$ ipython --no-banner

In [1]: import numpy as np

In [2]: np.set_printoptions(precision=3, suppress=True, linewidth=120, sign=" ")

In [3]: rnd = lambda a: np.round(a, 3) + 0

In [4]: rng = np.random.default_rng(63497)

In [5]: m1 = np.array([[-2, 0, -3, -1, -2, 0, 2],
   ...:     [-1, 0, 1, 3, -2, 3, 3],
   ...:     [2, -2, 1, -1, 3, 0, 0],
   ...:     [3, -3, 1, -1, -1, -1, 3]]) * (rng.random((4, 7)) < 0.3)

In [6]: m1
Out[6]: 
array([[ 0,  0, -3,  0,  0,  0,  2],
       [-1,  0,  0,  0,  0,  0,  0],
       [ 0, -2,  1,  0,  0,  0,  0],
       [ 3, -3,  1,  0, -1,  0,  3]])

In [7]: # column 5 repeats column 3

In [8]: w1 = np.array([[-2, 3, -2, 3, 1, 1],
   ...:     [3, 0, -1, 2, 3, 3],
   ...:     [2, 3, 1, 2, 1, -3],
   ...:     [3, 3, -1, -2, 3, 2],
   ...:     [-3, -1, 1, -1, 1, 3],
   ...:     [-2, -3, 0, 3, 2, 1],
   ...:     [-2, -3, 3, 1, -2, 0]])

In [9]: c = np.array([5, 1, 0, 3, 7, 7])

In [10]: hid = np.maximum(m1 @ w1 + c, 0)

In [11]: hid
Out[11]: 
array([[  0,   0,   3,   0,   0,  16],
       [  7,   0,   2,   0,   6,   6],
       [  1,   4,   3,   1,   2,   0],
       [  0,   5,   6,  12,   0,   0]])

In [12]: W2 = np.array([[-2, -2, 2],
    ...:     [2, 2, 1],
    ...:     [3, -2, 0],
    ...:     [-3, 0, -1],
    ...:     [-2, 1, -1],
    ...:     [1, -1, 2]])

In [13]: w1 @ W2
Out[13]: 
array([[ -6,  14,  -3],
       [-18,  -4,   7],
       [ -6,   4,  -2],
       [ -1,   3,  12],
       [ 11,   0,  -1],
       [-14,  -1, -10],
       [  8, -10,  -6]])

In [14]: print(hid @ W2)
[[ 25 -22  32]
 [-14 -18  20]
 [  8   2   3]
 [ -8  -2  -7]]

In [15]: (hid @ W2).round(6).argmax(axis=1)
Out[15]: array([ 2,  2,  0,  1])

In [16]: Y = m1 + rng.integers(-2, 3, (4, 3)) @ rng.integers(-2, 3, (3, 7))

In [17]: print(Y)
[[-4  4 -7  4 -2  2  0]
 [-1 -6  0 -6  3 -3 -1]
 [ 2  2  3  4 -2  2  2]
 [-1 -1 -3 -1 -1  0  2]]

In [18]: print(rnd(np.linalg.svd(Y - m1, compute_uv=False)))
[ 13.231   8.834   1.976   0.   ]

In [19]: np.abs(Y - m1).sum(axis=1)
Out[19]: array([ 22,  19,  18,  12])

In [20]: np.linalg.matrix_rank(Y - m1, tol=1e-8)
Out[20]: np.int64(3)

In [21]: Y - m1
Out[21]: 
array([[-4,  4, -4,  4, -2,  2, -2],
       [ 0, -6,  0, -6,  3, -3, -1],
       [ 2,  4,  2,  4, -2,  2,  2],
       [-4,  2, -4, -1,  0,  0, -1]])
